$ python -q
>>> import numpy as np
>>> from numpy import linalg as LA
>>> np.set_printoptions(suppress=True, linewidth=120)
>>> J = np.loadtxt("arr.csv", delimiter=",")
>>> J
array([[ 81.,  88.,  68.,  51.,  45.,  49.,  50.,  48.,  62.,  78.,  58.,  52.,  40.,  64.],
       [ 88., 125.,  81.,  69.,  65.,  82.,  67.,  64.,  82., 104.,  85.,  66.,  46.,  87.],
       [ 68.,  81.,  83.,  61.,  41.,  59.,  32.,  54.,  45.,  69.,  55.,  44.,  32.,  60.],
       [ 51.,  69.,  61.,  59.,  34.,  53.,  37.,  42.,  49.,  64.,  56.,  35.,  31.,  47.],
       [ 45.,  65.,  41.,  34.,  46.,  44.,  41.,  43.,  48.,  56.,  38.,  33.,  24.,  35.],
       [ 49.,  82.,  59.,  53.,  44.,  80.,  54.,  60.,  42.,  59.,  61.,  47.,  22.,  57.],
       [ 50.,  67.,  32.,  37.,  41.,  54.,  71.,  43.,  55.,  53.,  46.,  37.,  28.,  40.],
       [ 48.,  64.,  54.,  42.,  43.,  60.,  43.,  59.,  36.,  51.,  44.,  42.,  20.,  39.],
       [ 62.,  82.,  45.,  49.,  48.,  42.,  55.,  36.,  75.,  80.,  57.,  39.,  41.,  48.],
       [ 78., 104.,  69.,  64.,  56.,  59.,  53.,  51.,  80.,  98.,  75.,  55.,  46.,  68.],
       [ 58.,  85.,  55.,  56.,  38.,  61.,  46.,  44.,  57.,  75.,  71.,  50.,  33.,  62.],
       [ 52.,  66.,  44.,  35.,  33.,  47.,  37.,  42.,  39.,  55.,  50.,  46.,  23.,  49.],
       [ 40.,  46.,  32.,  31.,  24.,  22.,  28.,  20.,  41.,  46.,  33.,  23.,  25.,  30.],
       [ 64.,  87.,  60.,  47.,  35.,  57.,  40.,  39.,  48.,  68.,  62.,  49.,  30.,  71.]])
>>> f, v = J[13], J[1]
>>> f @ v
np.float64(63804.0)
>>> pr = (f @ v) / (f @ f) * f
>>> round(LA.norm(f + v) ** 2 + LA.norm(f - v) ** 2, 1)
np.float64(274428.0)
>>> round((v - pr) @ f, 1)
np.float64(0.0)
>>> LA.matrix_rank(np.outer(f, v))
np.int64(1)
>>> Uu, s, VT = LA.svd(J)
>>> s.round(1) + 0
array([776.4,  64.6,  55.8,  33.7,  27.4,  19.2,  13. ,   0. ,   0. ,   0. ,   0. ,   0. ,   0. ,   0. ])
>>> np.argmax(s[:-1] / (s[1:] + 1e-6)) + 1
np.int64(7)
>>> M2 = Uu[:, :7] @ np.diag(s[:7]) @ VT[:7]
>>> LA.matrix_rank(J, rtol=0.05)
np.int64(3)
>>> round(float(LA.norm(J - M2, 2)), 1), np.round(s[7], 1)
(0.0, np.float64(0.0))
>>> np.round(np.abs(J - M2).max(), 1)
np.float64(0.0)
>>> round(LA.norm(J - M2) / LA.norm(J), 1)
np.float64(0.0)
>>> r = LA.matrix_rank(J)
>>> r
np.int64(7)
>>> N = LA.svd(J)[2][r:].T
>>> [int(LA.matrix_rank(J[:, :j + 1])) for j in range(14)]
[1, 2, 3, 4, 5, 6, 7, 7, 7, 7, 7, 7, 7, 7]
>>> f = np.array([3, 0])
>>> np.cross(J[1, :3], J[4, :3])
array([-140.,   37.,   95.])
>>> np.correlate(J[1], J[4], "full")
array([ 3080.,  6487.,  8739., 11828., 16282., 21009., 23400., 25759., 29165., 33814., 36227., 38509., 43491., 49166.,
       44665., 39710., 36491., 34929., 30841., 26514., 23991., 22123., 18477., 12959.,  9527.,  7725.,  3915.])
>>> np.convolve(J[1], f)
array([264., 375., 243., 207., 195., 246., 201., 192., 246., 312., 255., 198., 138., 261.,   0.])
>>> round(np.trace(LA.pinv(J) @ J), 1)
np.float64(7.0)
>>> np.allclose(J[:-1].T @ LA.lstsq(J[:-1].T, J[-1])[0], J[-1])
True
>>> np.abs(np.diag(LA.qr(J)[1])) > 1e-9
array([ True,  True,  True,  True,  True,  True,  True, False, False, False, False, False, False, False])
>>> M = np.load("mat.npy")
>>> M
array([[ 0.2, -1.9,  0.2, -0.4,  0.7, -0.3, -1.5],
       [ 0.4, -1.7,  0.7,  0.7, -1.6, -0.9, -1.3],
       [ 0.3, -0.4, -0.9,  0.5, -0.3, -0.6,  0.1],
       [-0.3, -0.9,  0. , -0.9,  2. ,  0.6, -0.4],
       [-0.4,  0.8, -0.5,  1.5, -0.5,  0.8,  1.8],
       [ 0.4, -0.4, -0.7, -0.3, -1.2, -0.7,  0.2],
       [ 0.6, -1.1, -0.7,  0.5,  0.1, -1.4, -2.4],
       [ 1. , -0.5,  0.1, -0.7, -0.5, -1.9,  0.4],
       [ 1. ,  0.4,  1.2,  0.5,  1.9, -2. ,  0.5],
       [-0.3, -2.4, -2. ,  0.2,  1.4,  0.6,  0.8],
       [ 1. , -0.9, -0.1,  0.4, -0.2, -2. ,  0.5],
       [-1.6, -0.7,  0.8,  1.3, -1.2,  3.1,  0.6],
       [ 2. , -1.4, -0.1, -0.1, -0.5, -3.9, -0.8],
       [-0.2, -0.2, -1.2,  1.3,  0.1,  0.4,  0.2],
       [-1.1, -1.3, -0.9, -1.6, -0.1,  2.4, -0.1],
       [-0.8, -1.5,  1.1,  0.5,  0.1,  1.5,  0.8],
       [-0.9, -1.9,  0.9,  0. , -0.1,  2. ,  0.1],
       [-0.1, -1.3, -1.3,  1.3, -0.7,  0.3,  1.4],
       [ 0. ,  0.4, -2.3, -0.9, -0.5,  0.1, -0.7],
       [ 1.4,  0. ,  0.2, -0.1, -0.2, -2.7,  0.8],
       [-1.4,  1.1,  1. , -0.1,  0.4,  2.9,  0.8],
       [-1. ,  1.2,  1. ,  0.2,  1.8,  2. ,  0.2],
       [-0.1, -0.3, -0.3,  0.9,  1.2,  0.2,  0.8],
       [-1.1, -0.9, -0.9, -0.3,  0.2,  2.1,  1.9],
       [ 0.4, -0.2, -0.1, -0.7,  0.8, -0.7,  0.6],
       [ 1.7,  0.2, -1.2,  0.6,  0.9, -3.5, -0.6],
       [ 0.1,  0. ,  1.1, -1.5, -2.4, -0.1, -0.1],
       [ 1.2,  0.4, -0.2,  0.9,  0.9, -2.4, -1.5],
       [ 0.1,  0.9,  0.7,  2.1, -0.1, -0.3,  0.8],
       [ 0. , -2.4,  0.3, -0.8, -1. , -0.1, -0.3],
       [ 2.1,  0.7, -0.4, -1.1, -0.5, -4.2,  1.8],
       [-0.1, -0.5,  0.2, -0.3, -1. ,  0.2, -0.1],
       [ 0.5,  1.1, -0.8, -0.6, -0.2, -0.9,  0.3],
       [-2.3, -1. ,  1.3,  0.2,  1.5,  4.9,  0.2],
       [-1. , -1.1,  0.8,  0.9,  0.6,  2.2, -0.7],
       [-2.7, -2. , -0.9, -0.8, -0.7,  5.6, -0.8],
       [ 0.7, -0.8,  1.6, -0.3, -0.3, -1.5, -0.2],
       [-0.9,  0.5, -2.6,  0.1,  0. ,  1.9,  0.8]])
>>> [round(float(x), 1) for x in LA.svd(M, compute_uv=False)[:3]]
[15.1, 7.3, 6.4]
>>> LA.matrix_rank(M, rtol=0.1)
np.int64(6)
>>> np.round(np.abs(LA.svd(M)[2][-1]), 1) + 0
array([0.9, 0. , 0. , 0. , 0. , 0.4, 0. ])
>>> LA.cond(M) > 100
np.False_
>>> M2 = M / LA.norm(M, axis=1, keepdims=True)
>>> gram = M2 @ M2.T
>>> np.round(LA.norm(M2, axis=1), 1)
array([1., 1., 1., 1., 1., 1., 1., 1., 1., 1., 1., 1., 1., 1., 1., 1., 1., 1., 1., 1., 1., 1., 1., 1., 1., 1., 1., 1.,
       1., 1., 1., 1., 1., 1., 1., 1., 1., 1.])
>>> (gram - 2 * np.eye(38)).round(6).argmax(axis=1)
array([ 6, 29,  5,  0, 28,  2, 27, 19, 19, 17, 12, 15, 10, 17, 35, 16, 15, 13, 37, 30, 21, 20,  9, 14, 30, 27, 31, 25,
        4, 31, 19, 26, 30, 34, 33, 14,  7, 23])
>>> gram[5].round(1) + 0
array([ 0. ,  0.5,  0.7, -0.6,  0. ,  1. ,  0.3,  0.7, -0.3,  0. ,  0.6, -0.3,  0.6,  0. , -0.1, -0.4, -0.3,  0.4,
        0.5,  0.5, -0.6, -0.9, -0.5, -0.1,  0.1,  0.3,  0.5,  0.1, -0.2,  0.5,  0.6,  0.6,  0.5, -0.7, -0.6, -0.2,
        0.2,  0. ])
